$ python3 -q
>>> import numpy as np
>>> from numpy import linalg as LA
>>> np.set_printoptions(precision=4, suppress=True, linewidth=100)
>>> rd = lambda a: np.round(a, 4) + 0
>>> data = np.loadtxt("block19.csv", delimiter=",")
>>> data
array([[ -3.,  -3.,  -3.,  -3.,  -3.],
       [ -3.,  -6.,  -6.,  -6.,  -6.],
       [ -3.,  -6.,  -9.,  -9.,  -9.],
       [ -3.,  -6.,  -9., -12., -12.],
       [ -3.,  -6.,  -9., -12., -15.]])
>>> evals, V = LA.eig(data)
>>> rd(data @ V[:, 0] - evals[0] * V[:, 0])
array([0., 0., 0., 0., 0.])
>>> rd(np.sort(LA.eigvals(data.T)))
array([-37.0306,  -4.3461,  -1.7489,  -1.0598,  -0.8147])
>>> rd(np.sort(LA.eigvals(data @ data)))
array([   0.6637,    1.1231,    3.0586,   18.8883, 1371.2663])
>>> rd(evals)
array([-37.0306,  -4.3461,  -1.7489,  -1.0598,  -0.8147])
>>> rng = np.random.default_rng(68768)
>>> lab = rng.permutation(5)
>>> lab
array([4, 0, 3, 1, 2])
>>> Y = data[lab][:, lab]
>>> np.allclose(Y, data)
False
>>> Y
array([[-15.,  -3., -12.,  -6.,  -9.],
       [ -3.,  -3.,  -3.,  -3.,  -3.],
       [-12.,  -3., -12.,  -6.,  -9.],
       [ -6.,  -3.,  -6.,  -6.,  -6.],
       [ -9.,  -3.,  -9.,  -6.,  -9.]])
>>> np.diag(Y)
array([-15.,  -3., -12.,  -6.,  -9.])
>>> E = np.array([[4, 4, 2, 7, -7, 4],
...     [9, 8, -9, 4, -7, 6],
...     [-23, -20, 29, -5, 14, -14]])
>>> # looks like rank 2
>>> Uu, s, vt = LA.svd(E)
>>> rd(s)
array([50.5055, 10.6393,  0.    ])
>>> Y = Uu[:, :2] @ np.diag(s[:2]) @ vt[:2]
>>> rd(Y)
array([[  4.,   4.,   2.,   7.,  -7.,   4.],
       [  9.,   8.,  -9.,   4.,  -7.,   6.],
       [-23., -20.,  29.,  -5.,  14., -14.]])
>>> rd(np.abs(E - Y).max())
np.float64(0.0)
>>> C2 = E.T @ E
>>> C2
array([[ 626,  548, -740,  179, -413,  392],
       [ 548,  480, -644,  160, -364,  344],
       [-740, -644,  926, -167,  455, -452],
       [ 179,  160, -167,   90, -147,  122],
       [-413, -364,  455, -147,  294, -266],
       [ 392,  344, -452,  122, -266,  248]])
>>> (E @ E.T).shape
(3, 3)
>>> rd(LA.eigvalsh(C2)[::-1])
array([2550.8047,  113.1953,    0.    ,    0.    ,    0.    ,    0.    ])
>>> np.allclose(C2, C2.T)
True
>>> Uu, s, vt = LA.svd(C2, full_matrices=False)
>>> rd(Uu.T @ Uu)
array([[1., 0., 0., 0., 0., 0.],
       [0., 1., 0., 0., 0., 0.],
       [0., 0., 1., 0., 0., 0.],
       [0., 0., 0., 1., 0., 0.],
       [0., 0., 0., 0., 1., 0.],
       [0., 0., 0., 0., 0., 1.]])
>>> rd(np.sqrt((s ** 2).sum())), rd(LA.norm(C2))
(np.float64(2553.3151), np.float64(2553.3151))
>>> rd(Uu.T @ C2 @ vt.T)
array([[2550.8047,    0.    ,    0.    ,    0.    ,    0.    ,    0.    ],
       [   0.    ,  113.1953,    0.    ,    0.    ,    0.    ,    0.    ],
       [   0.    ,    0.    ,    0.    ,    0.    ,    0.    ,    0.    ],
       [   0.    ,    0.    ,    0.    ,    0.    ,    0.    ,    0.    ],
       [   0.    ,    0.    ,    0.    ,    0.    ,    0.    ,    0.    ],
       [   0.    ,    0.    ,    0.    ,    0.    ,    0.    ,    0.    ]])
>>> rd(np.cumsum(s ** 2) / np.sum(s ** 2))
array([0.998, 1.   , 1.   , 1.   , 1.   , 1.   ])
>>> np.abs(Uu[:, 0]).round(6).argmax()
np.int64(2)
>>> rd(vt @ vt.T)
array([[1., 0., 0., 0., 0., 0.],
       [0., 1., 0., 0., 0., 0.],
       [0., 0., 1., 0., 0., 0.],
       [0., 0., 0., 1., 0., 0.],
       [0., 0., 0., 0., 1., 0.],
       [0., 0., 0., 0., 0., 1.]])
>>> rd(s / s[0])
array([1.    , 0.0444, 0.    , 0.    , 0.    , 0.    ])
>>> np.allclose(Uu * s @ vt, C2)
True
>>> Uu.shape, s.shape, vt.shape
((6, 6), (6,), (6, 6))
>>> (s > 1e-8).sum()
np.int64(2)
>>> Y = np.array([[0, 2], [2, 1]])
>>> mat = np.kron(np.eye(2, dtype=int), Y)
>>> mat
array([[0, 2, 0, 0],
       [2, 1, 0, 0],
       [0, 0, 0, 2],
       [0, 0, 2, 1]])
>>> evals, V = LA.eigh(mat)
>>> rd(V.T @ V)
array([[1., 0., 0., 0.],
       [0., 1., 0., 0.],
       [0., 0., 1., 0.],
       [0., 0., 0., 1.]])
>>> rd(V @ np.diag(evals) @ V.T)
array([[0., 2., 0., 0.],
       [2., 1., 0., 0.],
       [0., 0., 0., 2.],
       [0., 0., 2., 1.]])
>>> rd(LA.eigvalsh(mat + -2 * np.eye(4)))
array([-3.5616, -3.5616,  0.5616,  0.5616])
>>> rd(evals)
array([-1.5616, -1.5616,  2.5616,  2.5616])
>>> (evals > 1e-8).sum(), (evals < -1e-8).sum()
(np.int64(2), np.int64(2))
>>> rd(LA.eigvalsh(mat @ mat))
array([2.4384, 2.4384, 6.5616, 6.5616])
>>> np.unique(evals.round(6) + 0, return_counts=True)[1]
array([2, 2])
